>>> import numpy as np
>>> from numpy import linalg as LA
>>> np.set_printoptions(suppress=True, linewidth=100)
>>> X = np.load("mat.npy")
>>> X
array([[-0.5, -1.8,  1.2, -1.4, -0.1, -0.1, -0.8, -0.5],
       [-1.2, -1.2, -1.5, -0.5, -2. ,  0.2,  0.6, -0.7],
       [-0.9,  2. , -0.8, -0.3,  1.1,  0.9,  1.2,  1. ],
       [ 0.7, -1. , -1.6,  0.8, -1.1, -2.2,  0. , -1.3],
       [ 0.2, -0.9, -0.7, -1.7,  1.2, -2.2, -0.1,  0.3],
       [ 2. , -0.2, -1.6, -0.2,  1.2, -0.7,  0.4,  1. ],
       [ 1.2, -2.3,  0.6,  0.1,  0.5, -0.1,  0.6,  1.8],
       [ 1. , -0.4, -0.1, -1.3,  0.2, -0.6, -0.3,  2.6],
       [ 0.8,  0.5, -0.1, -1.1, -0.1, -0.4, -2.3,  1.1],
       [-3.3, -3. ,  1.2, -2.4,  0. , -6. ,  4.2, -1.5],
       [-0.1,  0.6,  0.6, -0.7, -1.2, -1.4, -0.5,  1. ],
       [-0.2, -0.4,  0.7, -0.8,  0.9,  0.3,  0.8, -1.9],
       [ 0.2,  0.5,  1.5, -0.4,  0.8,  0.5, -0.2, -1.5],
       [ 0.7,  0.3, -0.2,  0.5, -1.2, -0.9,  1.6, -1.3],
       [-0.6,  1.5,  0.5, -0.6,  1.1,  1.4, -2. , -0.2],
       [-0.5,  1.6,  1.8,  0.3,  0.7, -0.8,  0.7, -0.6],
       [ 0.2,  0.6, -0.4,  0. , -1.5, -1.2,  1.4,  0.6]])
>>> W1 = np.array([[2, 3], [2, 1], [0, 1], [3, 2], [2, 3], [0, 0], [0, 3], [1, 0]])
>>> beta = np.array([-1, 1])
>>> act = np.maximum(X @ W1 + beta, 0)
>>> LA.matrix_rank(act)
np.int64(2)
>>> act.round(2)
array([[0. , 0. ],
       [0. , 0. ],
       [3.5, 5.8],
       [0. , 0. ],
       [0. , 0. ],
       [5.4, 9.6],
       [0. , 6.4],
       [0. , 0.6],
       [0. , 0. ],
       [0. , 0. ],
       [0. , 0. ],
       [0. , 4.2],
       [0. , 4.6],
       [0. , 5.4],
       [1. , 0. ],
       [2.9, 7.7],
       [0. , 1.5]])
>>> C = np.array([[0, 1, 2], [1, 1, 2]])
>>> W1 @ C
array([[ 3,  5, 10],
       [ 1,  3,  6],
       [ 1,  1,  2],
       [ 2,  5, 10],
       [ 3,  5, 10],
       [ 0,  0,  0],
       [ 3,  3,  6],
       [ 0,  1,  2]])
>>> cen = (X - X.mean(axis=0)) / X.std(axis=0)
>>> np.argwhere(np.abs(cen) > 2)
array([[7, 7],
       [9, 0],
       [9, 1],
       [9, 3],
       [9, 5],
       [9, 6]])
>>> beta = LA.lstsq(np.delete(cen, 1, axis=1), cen[:, 1])[0]
>>> np.abs(beta).argmax()
np.int64(2)
>>> beta.round(2) + 0
array([-0.51,  0.  ,  0.64,  0.27,  0.2 , -0.33,  0.23])
>>> def softmax(z):
...     e = np.exp(z - z.max(axis=-1, keepdims=True))
...     return e / e.sum(axis=-1, keepdims=True)
... 
>>> np.round(softmax(10 * X[13]), 2) + 0
array([0., 0., 0., 0., 0., 0., 1., 0.])
>>> np.round(softmax(X).sum(axis=1), 2)
array([1., 1., 1., 1., 1., 1., 1., 1., 1., 1., 1., 1., 1., 1., 1., 1., 1.])
>>> att = X @ X.T / np.sqrt(8)
>>> np.round(softmax(att)[13] @ X, 2)
array([-1.16, -1.28,  0.24, -0.89, -0.49, -3.08,  2.23, -1.04])
>>> x0 = np.array([3, 2, 0, 0, 0, 1, 0, 0])
>>> y = X @ x0
>>> np.round(LA.lstsq(X, y)[0], 2) + 0
array([3., 2., 0., 0., 0., 1., 0., 0.])
>>> np.round(LA.solve(X.T @ X, X.T @ y), 2) + 0
array([3., 2., 0., 0., 0., 1., 0., 0.])
>>> rng = np.random.default_rng(4)
>>> y = y + 0.02 * rng.normal(size=17)
>>> y.round(2)
array([ -5.21,  -5.8 ,   2.23,  -2.09,  -3.43,   4.9 ,  -1.11,   1.6 ,   2.97, -21.9 ,  -0.5 ,
        -1.07,   2.11,   1.81,   2.57,   0.95,   0.56])
>>> beta, *_ = LA.lstsq(X, y)
>>> [round(float(LA.norm(LA.solve(X.T @ X + lam * np.eye(8), X.T @ y))), 2) for lam in (0, 1, 10, 100)]
[3.74, 3.43, 2.52, 1.19]
>>> beta.round(2) + 0
array([3.  , 2.  , 0.  , 0.01, 0.  , 1.  , 0.01, 0.  ])
